$ python3 -q
>>> import numpy as np
>>> np.set_printoptions(suppress=True, linewidth=120)
>>> def rnd(a):
...     return np.round(a, 2) + 0
... 
>>> arr = np.loadtxt("dump.csv", delimiter=",")
>>> arr
array([[5., 0., 0.],
       [0., 9., 0.],
       [0., 0., 5.]])
>>> np.prod(np.diag(arr)), rnd(np.linalg.det(arr))
(np.float64(225.0), np.float64(225.0))
>>> arr @ arr
array([[25.,  0.,  0.],
       [ 0., 81.,  0.],
       [ 0.,  0., 25.]])
>>> (np.linalg.matrix_power((arr != 0) + (arr.T != 0) + np.eye(3), 3) > 0).astype(int)
array([[1, 0, 0],
       [0, 1, 0],
       [0, 0, 1]])
>>> arr @ arr
array([[25.,  0.,  0.],
       [ 0., 81.,  0.],
       [ 0.,  0., 25.]])
>>> rnd(np.sort(np.linalg.eigvals(arr).real))
array([5., 5., 9.])
>>> L = np.linalg.cholesky(arr)
>>> np.linalg.eigvalsh(arr).min() > 0
np.True_
>>> m1 = np.array([[0.25, -2.31, -0.01, -1.03, -0.63, 1.16],
...     [-0.06, -0.38, -1.19, 0.21, 0.18, -1.79],
...     [1.25, -1.29, -2.13, -1.93, 0.88, 0.2],
...     [-0.32, 0.83, 1.19, 1.42, 0.0, -0.56],
...     [-0.02, -1.7, -0.31, 0.35, 0.53, 0.16],
...     [-0.73, 1.18, 1.73, 0.29, -0.32, 2.08],
...     [1.37, 0.4, -0.02, 0.4, 0.42, 0.11],
...     [-0.89, -0.42, -1.16, 0.66, -0.65, 0.07]])
>>> out = np.c_[m1[:, :4] @ np.array([[7, 9, -1, 2], [-1, 2, 1, -5], [-8, 5, -3, 4], [7, 7, -3, 8]]), np.array([1, -5, -1, -2, 0, 2, 5, 4])]
>>> rnd(out)
array([[ -3.07,  -9.63,   0.56,   3.77,   1.  ],
       [ 10.95,  -5.78,   2.62,  -1.3 ,  -5.  ],
       [ 13.57, -15.49,   9.64, -15.01,  -1.  ],
       [ -2.65,  14.67,  -6.68,  11.33,  -2.  ],
       [  6.49,  -2.68,  -1.8 ,  10.02,   0.  ],
       [-18.1 ,   6.47,  -4.15,   1.88,   2.  ],
       [ 12.15,  15.83,  -2.11,   3.86,   5.  ],
       [  8.09, -10.03,   1.97,   0.96,   4.  ]])
>>> rnd(np.linalg.norm(np.linalg.qr(m1)[0].T @ out, axis=0) ** 2 / ((out ** 2).sum(axis=0) + 1e-12))
array([1. , 1. , 1. , 1. , 0.9])
>>> rnd(np.linalg.lstsq(m1, out[:, 0])[0])
array([ 7., -1., -8.,  7.,  0.,  0.])
>>> rnd(np.linalg.norm(out - m1 @ np.linalg.lstsq(m1, out)[0], axis=0))
array([0.  , 0.  , 0.  , 0.  , 2.73])
>>> np.linalg.matrix_rank(np.c_[m1, out])
np.int64(7)
